>>> import numpy as np
>>> np.set_printoptions(precision=4, suppress=True, linewidth=160, legacy="1.25")
>>> rd = lambda a: np.round(a, 4) + 0
>>> X = np.load("run2.npy")
>>> print(X)
[[2 2 1 2 0 2 0 0 1 0 0]
 [0 2 2 1 2 0 2 0 0 1 0]
 [0 0 2 2 1 2 0 2 0 0 1]
 [1 0 0 2 2 1 2 0 2 0 0]
 [0 1 0 0 2 2 1 2 0 2 0]
 [0 0 1 0 0 2 2 1 2 0 2]
 [2 0 0 1 0 0 2 2 1 2 0]
 [0 2 0 0 1 0 0 2 2 1 2]
 [2 0 2 0 0 1 0 0 2 2 1]
 [1 2 0 2 0 0 1 0 0 2 2]
 [2 1 2 0 2 0 0 1 0 0 2]]
>>> print(X @ np.ones(11))
[10. 10. 10. 10. 10. 10. 10. 10. 10. 10. 10.]
>>> print(rd(np.sort(np.abs(np.fft.fft(X[0])))), rd(np.sort(np.linalg.svd(X, compute_uv=False))))
[ 1.5586  1.5586  2.4017  2.4017  3.0608  3.0608  3.9536  3.9536  3.9753  3.9753 10.    ] [ 1.5586  1.5586  2.4017  2.4017  3.0608  3.0608  3.9536  3.9536  3.9753  3.9753 10.    ]
>>> vec = np.array([3, 3, 1, 2, 1, 2, 1, 3, 2, 1, 0])
>>> target = X @ vec
>>> print(target)
[23 15 17 17 18 14 20 18 16 16 16]
>>> print(rd(np.linalg.solve(X, -3 * target)))
[-9. -9. -3. -6. -3. -6. -3. -9. -6. -3.  0.]
>>> print(rd(np.linalg.solve(X, target + X[:, 0])))
[4. 3. 1. 2. 1. 2. 1. 3. 2. 1. 0.]
>>> print(rd(np.linalg.solve(X, X[:, 2])))
[0. 0. 1. 0. 0. 0. 0. 0. 0. 0. 0.]
>>> print(np.unravel_index(np.abs(X).argmax(), X.shape))
(0, 0)
>>> print(np.diff(X, axis=0))
[[-2  0  1 -1  2 -2  2  0 -1  1  0]
 [ 0 -2  0  1 -1  2 -2  2  0 -1  1]
 [ 1  0 -2  0  1 -1  2 -2  2  0 -1]
 [-1  1  0 -2  0  1 -1  2 -2  2  0]
 [ 0 -1  1  0 -2  0  1 -1  2 -2  2]
 [ 2  0 -1  1  0 -2  0  1 -1  2 -2]
 [-2  2  0 -1  1  0 -2  0  1 -1  2]
 [ 2 -2  2  0 -1  1  0 -2  0  1 -1]
 [-1  2 -2  2  0 -1  1  0 -2  0  1]
 [ 1 -1  2 -2  2  0 -1  1  0 -2  0]]
>>> Q, r_ = np.linalg.qr(X)
>>> print(rd(abs(r_[0, 0])), rd(np.linalg.norm(X[:, 0])))
4.2426 4.2426
>>> print(np.allclose(r_.T @ r_, X.T @ X))
True
>>> print(rd(Q @ r_))
[[2. 2. 1. 2. 0. 2. 0. 0. 1. 0. 0.]
 [0. 2. 2. 1. 2. 0. 2. 0. 0. 1. 0.]
 [0. 0. 2. 2. 1. 2. 0. 2. 0. 0. 1.]
 [1. 0. 0. 2. 2. 1. 2. 0. 2. 0. 0.]
 [0. 1. 0. 0. 2. 2. 1. 2. 0. 2. 0.]
 [0. 0. 1. 0. 0. 2. 2. 1. 2. 0. 2.]
 [2. 0. 0. 1. 0. 0. 2. 2. 1. 2. 0.]
 [0. 2. 0. 0. 1. 0. 0. 2. 2. 1. 2.]
 [2. 0. 2. 0. 0. 1. 0. 0. 2. 2. 1.]
 [1. 2. 0. 2. 0. 0. 1. 0. 0. 2. 2.]
 [2. 1. 2. 0. 2. 0. 0. 1. 0. 0. 2.]]
>>> Y = X / np.linalg.norm(X, axis=1, keepdims=True)
>>> G = Y @ Y.T
>>> print((G - 2 * np.eye(11)).round(6).argmax(axis=1))
[2 3 0 0 1 2 3 4 0 0 1]
>>> print(rd(np.linalg.norm(Y, axis=1)))
[1. 1. 1. 1. 1. 1. 1. 1. 1. 1. 1.]
>>> print(rd(G[5]))
[0.3889 0.3333 0.5556 0.5556 0.4444 1.     0.4444 0.5556 0.5556 0.3333 0.3889]
>>> print(rd(np.degrees(np.arccos(np.clip(G[5, 0], -1, 1)))))
67.1146
>>> m1 = np.loadtxt("arr.csv", delimiter=",")
>>> print(m1)
[[-1.7     0.7     1.1     0.0909  0.5    -0.2     0.      0.    ]
 [-0.5    -0.1     2.     -4.0845  0.3    -1.6    -0.8    -0.8   ]
 [-0.2    -0.3     0.3     9.9435  0.4    -1.2     2.     -1.2   ]
 [ 1.2    -2.5     0.9     1.4766 -0.7     0.4     0.3    -1.3   ]
 [ 1.6     1.5    -0.9    -1.0839  0.4     1.     -0.2     0.6   ]
 [-0.1    -0.1     0.2    -5.5083  0.3    -0.8    -1.1     0.8   ]
 [ 0.8     0.3    -0.3    10.5186  1.5     0.2     2.1    -0.5   ]
 [ 0.1    -1.4    -0.6     6.445  -0.7     0.3     1.3    -2.7   ]
 [-0.7     0.8     0.1     7.5038  0.2     0.1     1.5     0.9   ]
 [-0.1     1.     -0.3     1.5098  1.3     1.2     0.3     1.2   ]
 [-0.9     0.8    -1.7     4.5256  0.6     1.4     0.9     0.1   ]
 [-1.1     0.1     0.4    -3.9656  0.5     0.6    -0.8     0.1   ]
 [ 0.2     0.1     0.      3.508   0.2     0.      0.7    -0.8   ]
 [ 2.4     0.      0.7    -4.582  -0.4     0.     -0.9     0.9   ]
 [ 0.6    -0.2    -0.7     3.4631 -2.9    -0.5     0.7     0.7   ]
 [ 0.1    -0.8     1.1     5.4863  0.4     0.3     1.1    -0.4   ]
 [-0.5     0.1    -0.9     3.0179  0.8    -0.4     0.6    -0.9   ]
 [ 0.7    -1.2    -0.5     2.91    1.4    -1.1     0.6     0.4   ]
 [-2.5    -1.5    -1.5    -3.4877  1.3     0.     -0.7     2.1   ]
 [-0.8    -0.2     2.4     6.5402 -0.2     1.1     1.3     0.5   ]
 [-0.7     2.1    -3.4    -2.9082  0.4     0.3    -0.6    -1.2   ]]
>>> vec = np.array([2, 3, 0, 2, 3, 1, 1, 3])
>>> target = m1 @ vec
>>> print(rd(np.linalg.pinv(m1) @ m1))
[[1. 0. 0. 0. 0. 0. 0. 0.]
 [0. 1. 0. 0. 0. 0. 0. 0.]
 [0. 0. 1. 0. 0. 0. 0. 0.]
 [0. 0. 0. 1. 0. 0. 0. 0.]
 [0. 0. 0. 0. 1. 0. 0. 0.]
 [0. 0. 0. 0. 0. 1. 0. 0.]
 [0. 0. 0. 0. 0. 0. 1. 0.]
 [0. 0. 0. 0. 0. 0. 0. 1.]]
>>> rng = np.random.default_rng(38604)
>>> target = target + 0.1 * rng.normal(size=21)
>>> print(rd(target))
[  0.1572 -13.5725  16.9943  -7.3195   9.5096 -10.1829  28.7897   0.3557  20.833   14.8417  13.9111  -8.2488   6.6642  -3.8738   1.0978  10.2341   5.2478
   8.5418  -7.0591  14.1417  -3.5934]
>>> beta, *_ = np.linalg.lstsq(m1, target)
>>> print(rd(beta))
[ 2.0375  2.9791 -0.0129  2.322   3.0033  1.0312 -0.6122  2.9794]
>>> print(rd(m1.T @ (target - m1 @ beta)))
[0. 0. 0. 0. 0. 0. 0. 0.]
